$ python -q
>>> import numpy as np
>>> import numpy.linalg as la
>>> np.set_printoptions(precision=2, suppress=True, linewidth=160, legacy="1.25")
>>> tidy = lambda a: np.round(a, 2) + 0
>>> W2 = np.sign(np.array([[0, 2, 0], [0, -1, -3], [-2, -3, 3]]))
>>> M2 = (np.tril(W2, -1) + np.eye(3)) @ (np.triu(W2, 1) + np.eye(3))
>>> vals = np.array([3, 3, 4])
>>> K = np.rint(M2 * vals @ la.inv(M2)) + 0
>>> K
array([[ 3.,  0.,  0.],
       [-1.,  2., -1.],
       [ 2.,  2.,  5.]])
>>> M2 = la.inv(K)
>>> tidy(la.inv(M2))
array([[ 3.,  0.,  0.],
       [-1.,  2., -1.],
       [ 2.,  2.,  5.]])
>>> (np.abs(M2) > 1e-9).astype(int)
array([[1, 0, 0],
       [1, 1, 1],
       [1, 1, 1]])
>>> tidy(K @ M2)
array([[1., 0., 0.],
       [0., 1., 0.],
       [0., 0., 1.]])
>>> tidy(la.det(K) * M2)
array([[12.,  0.,  0.],
       [ 3., 15.,  3.],
       [-6., -6.,  6.]])
>>> u = np.array([2, 3, 0, 2, 0]) + 0.5
>>> mat = np.outer(u, u) / (u @ u)
>>> tidy(mat)
array([[0.25, 0.35, 0.05, 0.25, 0.05],
       [0.35, 0.49, 0.07, 0.35, 0.07],
       [0.05, 0.07, 0.01, 0.05, 0.01],
       [0.25, 0.35, 0.05, 0.25, 0.05],
       [0.05, 0.07, 0.01, 0.05, 0.01]])
>>> # applying it twice changes nothing
>>> vals, evecs = la.eigh(mat)
>>> x0 = np.array([9, 8, -3, -2, 1])
>>> tidy(np.abs(mat).sum(axis=1).max()), tidy(np.abs(vals).max())
(1.32, 1.0)
>>> tidy(evecs * np.abs(vals) @ evecs.T)
array([[0.25, 0.35, 0.05, 0.25, 0.05],
       [0.35, 0.49, 0.07, 0.35, 0.07],
       [0.05, 0.07, 0.01, 0.05, 0.01],
       [0.25, 0.35, 0.05, 0.25, 0.05],
       [0.05, 0.07, 0.01, 0.05, 0.01]])
>>> tidy(x0 @ mat @ x0)
78.43
>>> rng = np.random.default_rng(9897)
>>> lab = rng.permutation(5)
>>> lab
array([0, 3, 4, 2, 1])
>>> M2 = mat[lab][:, lab]
>>> np.allclose(M2, mat)
False
>>> tidy(M2)
array([[0.25, 0.25, 0.05, 0.05, 0.35],
       [0.25, 0.25, 0.05, 0.05, 0.35],
       [0.05, 0.05, 0.01, 0.01, 0.07],
       [0.05, 0.05, 0.01, 0.01, 0.07],
       [0.35, 0.35, 0.07, 0.07, 0.49]])
>>> Uu, s, Vt = la.svd(mat)
>>> evecs = Vt[:(s > 1e-8).sum()]
>>> x0 = mat[3] + -3 * mat[2] + rng.integers(2) * np.eye(5)[3]
>>> tidy(x0)
array([0.1 , 0.14, 0.02, 0.1 , 0.02])
>>> la.matrix_rank(np.vstack([mat, x0]))
1
>>> tidy(np.diag(evecs.T @ evecs))
array([0.25, 0.49, 0.01, 0.25, 0.01])
>>> feats = np.load("sample2.npy")
>>> feats
array([[0, 0, 0, 0, 0],
       [1, 2, 0, 0, 0],
       [2, 3, 2, 0, 0],
       [1, 3, 3, 0, 0],
       [0, 1, 1, 3, 0]])
>>> # triangular
>>> tidy(la.norm(feats) ** 2 / la.norm(feats, 2) ** 2)
1.28
>>> tidy(la.norm(feats[0] - feats[2]))
4.12
